In [1]: import numpy as np

In [2]: import numpy.linalg as la

In [3]: np.set_printoptions(precision=2, suppress=True, linewidth=120)

In [4]: M = np.load("block10.npy")

In [5]: M
Out[5]: 
array([[0, 1, 1, 2, 0, 5, 0, 0, 0, 3, 1, 4, 3, 0],
       [5, 3, 4, 5, 0, 4, 0, 0, 2, 0, 4, 2, 1, 0],
       [2, 2, 5, 4, 0, 5, 0, 0, 4, 1, 1, 2, 1, 0],
       [2, 1, 0, 2, 0, 4, 0, 0, 1, 1, 0, 4, 2, 0],
       [0, 0, 0, 0, 0, 0, 4, 4, 0, 0, 0, 0, 0, 0],
       [1, 0, 2, 3, 0, 5, 0, 0, 5, 1, 4, 4, 2, 0],
       [0, 0, 0, 0, 3, 0, 5, 2, 0, 0, 0, 0, 0, 0],
       [0, 0, 0, 0, 0, 0, 0, 0, 0, 0, 0, 0, 0, 2],
       [1, 2, 1, 2, 0, 1, 0, 0, 4, 0, 2, 0, 1, 0],
       [5, 4, 4, 4, 0, 0, 0, 0, 0, 5, 2, 4, 5, 0],
       [4, 1, 0, 0, 0, 4, 0, 0, 5, 4, 5, 1, 5, 0],
       [2, 3, 0, 2, 0, 3, 0, 0, 0, 3, 0, 4, 0, 0],
       [5, 4, 0, 0, 0, 5, 0, 0, 3, 3, 4, 2, 5, 0],
       [0, 0, 0, 0, 5, 0, 2, 1, 0, 0, 0, 0, 0, 2]])

In [6]: rng = np.random.default_rng(32)

In [7]: idx = rng.permutation(14)

In [8]: idx
Out[8]: array([ 5,  7,  1,  9, 11,  2,  0,  4, 13,  6, 10,  8,  3, 12])

In [9]: B = M[idx][:, idx]

In [10]: np.allclose(B, M)
Out[10]: False

In [11]: vec = np.array([3, -1, 0, 0, -2, 2, -3, 1, -2, 0, 3, -1, 2, -2])

In [12]: rhs = M @ vec

In [13]: rhs
Out[13]: array([ 14,  28,   9,  11,  -8,  15, -19,  -4,   3,  23,  33,   5,  35, -19])

In [14]: print(np.round(la.solve(M, rhs), 2) + 0)
[ 3. -1.  0.  0. -2.  2. -3.  1. -2.  0.  3. -1.  2. -2.]

In [15]: np.round(la.solve(M.T, M[2]), 2) + 0
Out[15]: array([0., 0., 1., 0., 0., 0., 0., 0., 0., 0., 0., 0., 0., 0.])

In [16]: np.round(la.solve(M, rhs + M[:, 13]), 2) + 0
Out[16]: array([ 3., -1.,  0.,  0., -2.,  2., -3.,  1., -2.,  0.,  3., -1.,  2., -1.])

In [17]: la.matrix_rank(M)
Out[17]: np.int64(14)

In [18]: print(np.unravel_index(np.abs(M).argmax(), M.shape))
(np.int64(0), np.int64(5))

In [19]: print(np.count_nonzero(M))
92

In [20]: M.sum(axis=1)
Out[20]: array([20, 30, 27, 17,  8, 27, 10,  2, 14, 33, 29, 17, 31, 10])

In [21]: la.norm(M, axis=1)
Out[21]: array([ 8.12, 10.77,  9.85,  6.86,  5.66, 10.05,  6.16,  2.  ,  5.66, 11.96, 11.18,  7.14, 11.36,  5.83])

In [22]: round(la.norm(M, 2), 2)
Out[22]: np.float64(25.74)

In [23]: F = np.loadtxt("sample17.csv", delimiter=",")

In [24]: F
Out[24]: 
array([[ 0.,  0.,  0.,  0.],
       [ 0.,  2.,  1.,  2.],
       [ 4.,  6.,  4.,  6.],
       [ 0.,  0.,  0.,  0.],
       [ 2.,  4.,  0.,  5.],
       [ 0.,  1.,  3.,  3.],
       [ 0.,  0.,  0.,  0.],
       [ 0.,  0.,  0.,  0.],
       [ 0.,  1.,  3.,  3.],
       [ 0.,  0.,  0.,  0.],
       [ 4.,  5.,  1.,  3.],
       [ 0.,  1.,  3.,  3.],
       [ 0.,  1.,  3.,  3.],
       [ 0.,  0.,  0.,  0.],
       [ 0.,  0.,  0.,  0.],
       [ 6.,  9.,  1.,  8.],
       [ 0.,  0.,  0.,  0.],
       [ 2.,  7.,  4., 10.],
       [ 0.,  2.,  1.,  2.],
       [ 0.,  1.,  3.,  3.],
       [ 0.,  2.,  1.,  2.],
       [ 0.,  2.,  1.,  2.],
       [ 4.,  5.,  1.,  3.],
       [ 0.,  0.,  0.,  0.],
       [ 4.,  7.,  2.,  5.],
       [ 0.,  0.,  0.,  0.],
       [ 0.,  2.,  1.,  2.],
       [ 0.,  0.,  0.,  0.],
       [ 0.,  2.,  1.,  2.],
       [ 2.,  4.,  0.,  5.],
       [ 0.,  0.,  0.,  0.],
       [ 0.,  2.,  1.,  2.],
       [ 0.,  1.,  3.,  3.],
       [ 2.,  5.,  3.,  8.],
       [ 0.,  0.,  0.,  0.],
       [ 4.,  5.,  1.,  3.],
       [ 0.,  3.,  4.,  5.],
       [ 2.,  5.,  3.,  8.],
       [ 0.,  0.,  0.,  0.],
       [ 0.,  0.,  0.,  0.],
       [ 0.,  2.,  1.,  2.],
       [ 4.,  6.,  4.,  6.],
       [ 0.,  2.,  1.,  2.],
       [ 2.,  4.,  0.,  5.],
       [ 0.,  1.,  3.,  3.],
       [ 6., 11.,  2., 10.],
       [ 6., 10.,  4., 11.]])

In [25]: Ac = (F - F.mean(axis=0)) / F.std(axis=0)

In [26]: np.argwhere(np.abs(Ac) > 2)
Out[26]: 
array([[15,  0],
       [15,  1],
       [17,  3],
       [45,  0],
       [45,  1],
       [45,  3],
       [46,  0],
       [46,  1],
       [46,  3]])

In [27]: Ac.std(axis=0)
Out[27]: array([1., 1., 1., 1.])

In [28]: c = la.lstsq(np.delete(Ac, 3, axis=1), Ac[:, 3])[0]

In [29]: c
Out[29]: array([-0.42,  1.18,  0.26])

In [30]: B = np.c_[F[:, :3] @ np.array([[3, 3, 1], [3, 0, 2], [0, 3, 1]]), np.array([4, 1, -5, 5, 5, 4, 0, -4, -3, 0, 4, -3, 5, 5, 5, 3, 3, -1, 3, -3, 1, 0, 4, 2, 5, 4, 1, 1, -5, -3, 4, -4, -2, -4, -2, -3, 0, -1, 5, 2, 5, -3, -1, -3, 2, 5, 5])]

In [31]: B
Out[31]: 
array([[ 0.,  0.,  0.,  4.],
       [ 6.,  3.,  5.,  1.],
       [30., 24., 20., -5.],
       [ 0.,  0.,  0.,  5.],
       [18.,  6., 10.,  5.],
       [ 3.,  9.,  5.,  4.],
       [ 0.,  0.,  0.,  0.],
       [ 0.,  0.,  0., -4.],
       [ 3.,  9.,  5., -3.],
       [ 0.,  0.,  0.,  0.],
       [27., 15., 15.,  4.],
       [ 3.,  9.,  5., -3.],
       [ 3.,  9.,  5.,  5.],
       [ 0.,  0.,  0.,  5.],
       [ 0.,  0.,  0.,  5.],
       [45., 21., 25.,  3.],
       [ 0.,  0.,  0.,  3.],
       [27., 18., 20., -1.],
       [ 6.,  3.,  5.,  3.],
       [ 3.,  9.,  5., -3.],
       [ 6.,  3.,  5.,  1.],
       [ 6.,  3.,  5.,  0.],
       [27., 15., 15.,  4.],
       [ 0.,  0.,  0.,  2.],
       [33., 18., 20.,  5.],
       [ 0.,  0.,  0.,  4.],
       [ 6.,  3.,  5.,  1.],
       [ 0.,  0.,  0.,  1.],
       [ 6.,  3.,  5., -5.],
       [18.,  6., 10., -3.],
       [ 0.,  0.,  0.,  4.],
       [ 6.,  3.,  5., -4.],
       [ 3.,  9.,  5., -2.],
       [21., 15., 15., -4.],
       [ 0.,  0.,  0., -2.],
       [27., 15., 15., -3.],
       [ 9., 12., 10.,  0.],
       [21., 15., 15., -1.],
       [ 0.,  0.,  0.,  5.],
       [ 0.,  0.,  0.,  2.],
       [ 6.,  3.,  5.,  5.],
       [30., 24., 20., -3.],
       [ 6.,  3.,  5., -1.],
       [18.,  6., 10., -3.],
       [ 3.,  9.,  5.,  2.],
       [51., 24., 30.,  5.],
       [48., 30., 30.,  5.]])

In [32]: print(la.matrix_rank(B))
4

In [33]: np.round(la.norm(B - F @ la.lstsq(F, B)[0], axis=0), 2) + 0
Out[33]: array([ 0.  ,  0.  ,  0.  , 22.67])

In [34]: la.matrix_rank(np.c_[F, B])
Out[34]: np.int64(5)
